$ python -q
>>> import numpy as np
>>> np.set_printoptions(precision=2, suppress=True, linewidth=140)
>>> A = np.load("block11.npy")
>>> print(A)
[[ 0  0  0 -3]
 [ 0  0 -1  0]
 [ 4  0  0  0]
 [ 0 -5  0  0]]
>>> print(np.linalg.pinv(A))
[[ 0.    0.    0.25  0.  ]
 [ 0.    0.    0.   -0.2 ]
 [ 0.   -1.    0.    0.  ]
 [-0.33  0.    0.    0.  ]]
>>> print(A[:, 2] @ A[:, 0])
0
>>> print(A.T @ A)
[[16  0  0  0]
 [ 0 25  0  0]
 [ 0  0  1  0]
 [ 0  0  0  9]]
>>> print(np.linalg.norm(A, axis=0))
[4. 5. 1. 3.]
>>> print(A @ A.T)
[[ 9  0  0  0]
 [ 0  1  0  0]
 [ 0  0 16  0]
 [ 0  0  0 25]]
>>> O, Rm = np.linalg.qr(A)
>>> print(np.trace(O @ O.T))
4.0
>>> Y = np.array([[3, -1, 2], [-2, 1, -2]])
>>> cent = np.kron(Y, A)
>>> print(cent)
[[  0   0   0  -9   0   0   0   3   0   0   0  -6]
 [  0   0  -3   0   0   0   1   0   0   0  -2   0]
 [ 12   0   0   0  -4   0   0   0   8   0   0   0]
 [  0 -15   0   0   0   5   0   0   0 -10   0   0]
 [  0   0   0   6   0   0   0  -3   0   0   0   6]
 [  0   0   2   0   0   0  -1   0   0   0   2   0]
 [ -8   0   0   0   4   0   0   0  -8   0   0   0]
 [  0  10   0   0   0  -5   0   0   0  10   0   0]]
>>> mat = np.load("arr.npy")
>>> print(mat)
[[ 0  0  0]
 [ 0  0 -1]
 [-2 -3  0]
 [-4 -6  4]]
>>> Uu, s, Vt = np.linalg.svd(mat)
>>> vecs = Vt[:(s > 1e-8).sum()]
>>> rng = np.random.default_rng(55)
>>> x0 = mat[1] + -1 * mat[2] + rng.integers(2) * np.eye(3)[0]
>>> print(x0)
[ 3.  3. -1.]
>>> print(np.round(vecs.T @ vecs, 2) + 0)
[[0.31 0.46 0.  ]
 [0.46 0.69 0.  ]
 [0.   0.   1.  ]]
>>> print(np.linalg.matrix_rank(np.vstack([mat, x0])))
3
>>> print(np.diag(vecs.T @ vecs))
[0.31 0.69 1.  ]
>>> M = np.loadtxt("case6.csv", delimiter=",")
>>> print(M)
[[0. 1. 0. 1.]
 [1. 3. 1. 3.]
 [0. 1. 0. 1.]
 [1. 3. 1. 3.]]
>>> # rows 0 and 2 are equal
>>> print([round(float(x), 2) for x in np.linalg.svd(M, compute_uv=False)[:3]])
[6.61, 0.61, 0.0]
>>> print(np.argsort(-np.linalg.norm(M, axis=0).round(6), kind="stable")[:3])
[1 3 0]
>>> W0 = np.array([[0.2, 0.2, -2.4], [0.8, -0.4, 0.8]])
>>> W0[:, 1] *= 10
>>> print(W0)
[[ 0.2  2.  -2.4]
 [ 0.8 -4.   0.8]]
>>> print(np.round(np.trace(np.linalg.pinv(mat) @ mat), 2))
2.0
>>> print(np.unique(mat.round(6), axis=0).shape)
(4, 3)
>>> print(np.round(mat @ np.linalg.pinv(mat) @ mat, 2) + 0)
[[ 0.  0.  0.]
 [ 0.  0. -1.]
 [-2. -3.  0.]
 [-4. -6.  4.]]
>>> blk = np.stack([W0, -2 * W0, W0[::-1]])
>>> print(np.linalg.matrix_rank(blk))
[2 2 2]
>>> print(np.linalg.norm(blk, axis=(1, 2)))
[ 5.2  10.41  5.2 ]
>>> O, _ = np.linalg.qr(np.array([[0.2], [0.0], [1.2]]))
>>> E = O @ O.T
>>> print(E)
[[0.03 0.   0.16]
 [0.   0.   0.  ]
 [0.16 0.   0.97]]
>>> # rank 1
>>> print(np.kron(np.eye(2, dtype=int), E))
[[0.03 0.   0.16 0.   0.   0.  ]
 [0.   0.   0.   0.   0.   0.  ]
 [0.16 0.   0.97 0.   0.   0.  ]
 [0.   0.   0.   0.03 0.   0.16]
 [0.   0.   0.   0.   0.   0.  ]
 [0.   0.   0.   0.16 0.   0.97]]
>>> print(round(float(np.einsum("ii->", E)), 2))
1.0
>>> ev, vecs = np.linalg.eigh(E)
>>> print(vecs @ np.diag(ev) @ vecs.T)
[[0.03 0.   0.16]
 [0.   0.   0.  ]
 [0.16 0.   0.97]]
>>> print(ev.round(2) + 0)
[0. 0. 1.]
>>> print(np.abs(vecs[:, -1]))
[0.16 0.   0.99]
>>> print((E != 0).astype(int))
[[1 0 1]
 [0 0 0]
 [1 0 1]]
>>> print((np.linalg.matrix_power((E != 0) + (E.T != 0) + np.eye(3), 3) > 0).astype(int))
[[1 0 1]
 [0 1 0]
 [1 0 1]]
>>> print(np.flatnonzero(np.linalg.matrix_power((E != 0) + (E.T != 0) + np.eye(3), 3)[1]))
[1]
>>> print(np.round(np.sort(np.linalg.eigvals(E).real), 2) + 0)
[0. 0. 1.]
>>> Y = np.array([[1, 2], [2, -1]])
>>> cent = np.kron(Y, E)
>>> print(np.linalg.matrix_rank(cent))
2
>>> m1 = np.loadtxt("dump.csv", delimiter=",")
>>> print(m1)
[[-14.93  -7.12 -11.25]
 [ 13.71   1.   -14.53]
 [ 19.06   4.4    4.18]
 [  4.1  -17.64   8.48]
 [  2.54  15.4   12.51]
 [  9.33  17.19   4.19]
 [-12.09 -14.91   5.6 ]
 [  0.1    1.88  19.91]
 [  5.86   4.55  18.57]
 [  9.55  -9.84 -14.56]
 [ -7.34  -4.04  18.16]
 [ 15.91 -10.35  -6.31]
 [ -4.79 -12.45  14.9 ]
 [-17.37   7.74   6.2 ]
 [-17.51   2.07  -9.44]
 [ 12.05 -10.05  12.4 ]
 [ -2.92 -17.35  -9.51]
 [ -4.97   9.25  17.02]
 [-15.08   5.99  11.69]
 [  8.19  12.91 -12.89]
 [ -3.83  12.89  14.8 ]
 [  6.87  -4.31 -18.28]]
>>> C2 = np.cov(m1, rowvar=False)
>>> print(round(float(np.corrcoef(m1[:, 2], m1[:, 0])[0, 1]), 2))
-0.19
>>> print(np.argsort(-m1.std(axis=0).round(6), kind="stable"))
[2 0 1]
